In [1]: import numpy as np

In [2]: from numpy import linalg as LA

In [3]: np.set_printoptions(suppress=True, linewidth=100)

In [4]: m1 = np.loadtxt("w.csv", delimiter=",")

In [5]: m1
Out[5]: 
array([[ 0.2, -0.7, -2.7, -0.4,  0.1,  1.3, -0.4, -1.2,  0.4,  0.3, -0.9],
       [ 1.5, -0.7, -1. , -2.1, -0.5, -0.8, -0.3,  0.6, -0.3, -0.6,  1.8],
       [ 0.8,  0.1,  0.2, -1.3, -0.5,  0.8,  0. , -1.1,  0.2, -0.7,  1.5],
       [ 0.2,  0.6,  1.4,  0. , -0.3,  2.1, -0.3, -0.9, -0.4,  1.7,  0.8],
       [ 0.5,  1.1,  0.6,  1.6, -0.4,  0.4, -0.4, -0.2,  1.9, -1.2,  0.5],
       [-1.9, -1. ,  0.1, -1.2,  0.4,  0.3, -2.1,  0.3,  0.6,  1.4,  1.8],
       [ 1.4,  0.9,  0.9, -1.7, -0.5, -0.8, -1. , -0.3,  0.4,  0.5,  0.2],
       [ 0.9, -1.3, -0.7, -0.3, -0.3,  0.7,  1. ,  0.4,  1.1,  0.8, -1.4],
       [-0.8,  0.5, -0.3,  0.5,  0.4,  0.9,  2.1,  1.5,  1.3, -1.1, -1.1],
       [ 0.1, -1.1, -2.2, -0.3, -1.8,  2.6, -1.6,  1.2, -0.6, -1.6,  0.1],
       [ 0.5,  0.4, -0.8, -0.6, -0.8, -1.8, -0.4,  0.1,  0.1, -0.2,  0.6],
       [ 0.7, -1.4, -2.5, -1.6,  0.1,  0.2,  0. , -0.6,  0. ,  0.3, -0.4],
       [ 1.8, -0.1,  0. ,  1.6, -1.2,  0. ,  0.6, -0.3,  0.2, -1.9,  1.9],
       [-0.9,  6. ,  0.9,  0. ,  1.8, -6. ,  3.6, -0.9, -2.4,  1.5,  6. ],
       [ 0.1,  0. ,  1.3, -0.5, -1.4, -1. ,  0.5,  0.5, -0.1,  0.5, -0.1],
       [ 1.2,  0. , -0.2,  1.3, -0.8, -0.2,  0.8,  0.5,  0.3, -0.2, -0.7],
       [-0.8, -0.1,  0.8, -1.1, -1. ,  1.2, -0.3,  0. , -0.8, -3.2, -1.2],
       [-0.7,  1.6,  0.7, -0.9, -1.7, -0.1, -0.5, -0.8,  0.1,  0.6, -1.3]])

In [6]: B = np.c_[m1[:, :4] @ np.array([[-2, -3, 3, 2], [-3, 2, 1, -1], [-1, 2, 0, 0], [-1, 1, 1, -1]]), np.array([5, 3, -4, 5, 2, 4, 8, 7, -6, 4, -6, -4, -4, 5, -9, 2, -2, -8])]

In [7]: B.round(2)
Out[7]: 
array([[  4.8,  -7.8,  -0.5,   1.5,   5. ],
       [  2.2, -10. ,   1.7,   5.8,   3. ],
       [ -0.8,  -3.1,   1.2,   2.8,  -4. ],
       [ -3.6,   3.4,   1.2,  -0.2,   5. ],
       [ -6.5,   3.5,   4.2,  -1.7,   2. ],
       [  7.9,   2.7,  -7.9,  -1.6,   4. ],
       [ -4.7,  -2.3,   3.4,   3.6,   8. ],
       [  3.1,  -7. ,   1.1,   3.4,   7. ],
       [ -0.1,   3.3,  -1.4,  -2.6,  -6. ],
       [  5.6,  -7.2,  -1.1,   1.6,   4. ],
       [ -0.8,  -2.9,   1.3,   1.2,  -6. ],
       [  6.9, -11.5,  -0.9,   4.4,  -4. ],
       [ -4.9,  -4. ,   6.9,   2.1,  -4. ],
       [-17.1,  16.5,   3.3,  -7.8,   5. ],
       [ -1. ,   1.8,  -0.2,   0.7,  -9. ],
       [ -3.5,  -2.7,   4.9,   1.1,   2. ],
       [  2.2,   2.7,  -3.6,  -0.4,  -2. ],
       [ -3.2,   5.8,  -1.4,  -2.1,  -8. ]])

In [8]: np.round(LA.lstsq(m1, B[:, 0])[0], 2) + 0
Out[8]: array([-2., -3., -1., -1.,  0.,  0.,  0.,  0.,  0.,  0.,  0.])

In [9]: LA.matrix_rank(np.c_[m1, B])
Out[9]: np.int64(12)
